$ ipython --no-banner

In [1]: import numpy as np

In [2]: from numpy import linalg as LA

In [3]: np.set_printoptions(suppress=True, linewidth=100)

In [4]: rnd = lambda a: np.round(a, 2) + 0

In [5]: M = np.array([[-2, 1, 2, 0, -1],
   ...:     [0, 1, -2, 1, -1],
   ...:     [0, -1, 0, 0, 2],
   ...:     [-2, 1, 0, -2, -2]])

In [6]: M
Out[6]: 
array([[-2,  1,  2,  0, -1],
       [ 0,  1, -2,  1, -1],
       [ 0, -1,  0,  0,  2],
       [-2,  1,  0, -2, -2]])

In [7]: G = M.T @ M

In [8]: rnd(LA.eigvalsh(G)[::-1])
Out[8]: array([20.81,  9.54,  3.39,  1.27,  0.  ])

In [9]: (M @ M.T).shape
Out[9]: (4, 4)

In [10]: np.allclose(G, G.T)
Out[10]: True

In [11]: print(LA.matrix_rank(G))
4

In [12]: rnd(LA.svd(M, compute_uv=False) ** 2)
Out[12]: array([20.81,  9.54,  3.39,  1.27])

In [13]: G
Out[13]: 
array([[ 8, -4, -4,  4,  6],
       [-4,  4,  0, -1, -6],
       [-4,  0,  8, -2,  0],
       [ 4, -1, -2,  5,  3],
       [ 6, -6,  0,  3, 10]])

In [14]: x = np.array([4, 1, 0, 0, 1])

In [15]: h = np.maximum(M @ x, 0)

In [16]: h
Out[16]: array([0, 0, 1, 0])

In [17]: rnd(np.tanh(M @ x))
Out[17]: array([-1.  ,  0.  ,  0.76, -1.  ])

In [18]: M * (h > 1e-9)[:, None]
Out[18]: 
array([[ 0,  0,  0,  0,  0],
       [ 0,  0,  0,  0,  0],
       [ 0, -1,  0,  0,  2],
       [ 0,  0,  0,  0,  0]])

In [19]: np.maximum(M @ (3 * x), 0)
Out[19]: array([0, 0, 3, 0])

In [20]: W1 = np.array([[-3, 1, 1, -1, 1],
    ...:     [3, -1, 2, 1, -2],
    ...:     [2, -3, 1, 3, -3],
    ...:     [1, -3, -3, 2, 3],
    ...:     [2, -2, -1, -3, 0]])

In [21]: beta = np.array([0, 9, -2, 8, 3])

In [22]: act = np.maximum(M @ W1 + beta, 0)

In [23]: act
Out[23]: 
array([[11,  2,  1, 20,  0],
       [ 0, 13,  0,  8, 10],
       [ 1,  6,  0,  1,  5],
       [ 3, 16,  6, 13,  0]])

In [24]: print((act > 0).astype(int))
[[1 1 1 1 0]
 [0 1 0 1 1]
 [1 1 0 1 1]
 [1 1 1 1 0]]

In [25]: basis = np.array([[0, -2, 2], [-1, 2, -2], [2, 2, 2], [1, 0, 0], [2, 0, 0]])

In [26]: act @ basis
Out[26]: 
array([[ 20, -16,  20],
       [ 15,  26, -26],
       [  5,  10, -10],
       [  9,  38, -14]])

In [27]: (act @ basis).round(6).argmax(axis=1)
Out[27]: array([0, 1, 1, 1])

In [28]: Uu, sig, VT = LA.svd(M, full_matrices=False)

In [29]: print(rnd(sig / sig[0]))
[1.   0.68 0.4  0.25]

In [30]: rnd(np.cumsum(sig ** 2) / np.sum(sig ** 2))
Out[30]: array([0.59, 0.87, 0.96, 1.  ])

In [31]: rnd(Uu.T @ Uu)
Out[31]: 
array([[1., 0., 0., 0.],
       [0., 1., 0., 0.],
       [0., 0., 1., 0.],
       [0., 0., 0., 1.]])

In [32]: np.abs(Uu[:, 0]).round(6).argmax()
Out[32]: np.int64(3)

In [33]: rnd(Uu.T @ M @ VT.T)
Out[33]: 
array([[4.56, 0.  , 0.  , 0.  ],
       [0.  , 3.09, 0.  , 0.  ],
       [0.  , 0.  , 1.84, 0.  ],
       [0.  , 0.  , 0.  , 1.13]])

In [34]: print(Uu.shape, sig.shape, VT.shape)
(4, 4) (4,) (4, 5)

In [35]: print(rnd(sig))
[4.56 3.09 1.84 1.13]

In [36]: (sig > 1e-8).sum()
Out[36]: np.int64(4)

In [37]: print(rnd(np.abs(VT[0])))
[0.57 0.37 0.23 0.31 0.61]

In [38]: mat = np.load("case15.npy")

In [39]: rnd(mat)
Out[39]: 
array([[0.21, 0.21, 0.12, 0.21, 0.12, 0.04, 0.04, 0.21, 0.04],
       [0.21, 0.21, 0.12, 0.21, 0.12, 0.04, 0.04, 0.21, 0.04],
       [0.12, 0.12, 0.07, 0.12, 0.07, 0.02, 0.02, 0.12, 0.02],
       [0.21, 0.21, 0.12, 0.21, 0.12, 0.04, 0.04, 0.21, 0.04],
       [0.12, 0.12, 0.07, 0.12, 0.07, 0.02, 0.02, 0.12, 0.02],
       [0.04, 0.04, 0.02, 0.04, 0.02, 0.01, 0.01, 0.04, 0.01],
       [0.04, 0.04, 0.02, 0.04, 0.02, 0.01, 0.01, 0.04, 0.01],
       [0.21, 0.21, 0.12, 0.21, 0.12, 0.04, 0.04, 0.21, 0.04],
       [0.04, 0.04, 0.02, 0.04, 0.02, 0.01, 0.01, 0.04, 0.01]])

In [40]: # row 1 repeats row 0

In [41]: rng = np.random.default_rng(5431)

In [42]: B = mat + rng.integers(-2, 3, (9, 1)) @ rng.integers(-2, 3, (1, 9))

In [43]: rnd(B)
Out[43]: 
array([[ 0.21,  4.21,  0.12,  4.21, -3.88, -3.96, -1.96, -1.79,  4.04],
       [ 0.21,  2.21,  0.12,  2.21, -1.88, -1.96, -0.96, -0.79,  2.04],
       [ 0.12,  0.12,  0.07,  0.12,  0.07,  0.02,  0.02,  0.12,  0.02],
       [ 0.21,  2.21,  0.12,  2.21, -1.88, -1.96, -0.96, -0.79,  2.04],
       [ 0.12,  4.12,  0.07,  4.12, -3.93, -3.98, -1.98, -1.88,  4.02],
       [ 0.04,  4.04,  0.02,  4.04, -3.98, -3.99, -1.99, -1.96,  4.01],
       [ 0.04, -1.96,  0.02, -1.96,  2.02,  2.01,  1.01,  1.04, -1.99],
       [ 0.21,  0.21,  0.12,  0.21,  0.12,  0.04,  0.04,  0.21,  0.04],
       [ 0.04, -3.96,  0.02, -3.96,  4.02,  4.01,  2.01,  2.04, -3.99]])

In [44]: rnd(LA.svd(B - mat, compute_uv=False))
Out[44]: array([20.45,  0.  ,  0.  ,  0.  ,  0.  ,  0.  ,  0.  ,  0.  ,  0.  ])

In [45]: LA.matrix_rank(B - mat, tol=1e-8)
Out[45]: np.int64(1)

In [46]: print(np.abs(B - mat).sum(axis=1))
[24. 12.  0. 12. 24. 24. 12.  0. 24.]

In [47]: rnd(B - mat)
Out[47]: 
array([[ 0.,  4.,  0.,  4., -4., -4., -2., -2.,  4.],
       [ 0.,  2.,  0.,  2., -2., -2., -1., -1.,  2.],
       [ 0.,  0.,  0.,  0.,  0.,  0.,  0.,  0.,  0.],
       [ 0.,  2.,  0.,  2., -2., -2., -1., -1.,  2.],
       [ 0.,  4.,  0.,  4., -4., -4., -2., -2.,  4.],
       [ 0.,  4.,  0.,  4., -4., -4., -2., -2.,  4.],
       [ 0., -2.,  0., -2.,  2.,  2.,  1.,  1., -2.],
       [ 0.,  0.,  0.,  0.,  0.,  0.,  0.,  0.,  0.],
       [ 0., -4.,  0., -4.,  4.,  4.,  2.,  2., -4.]])
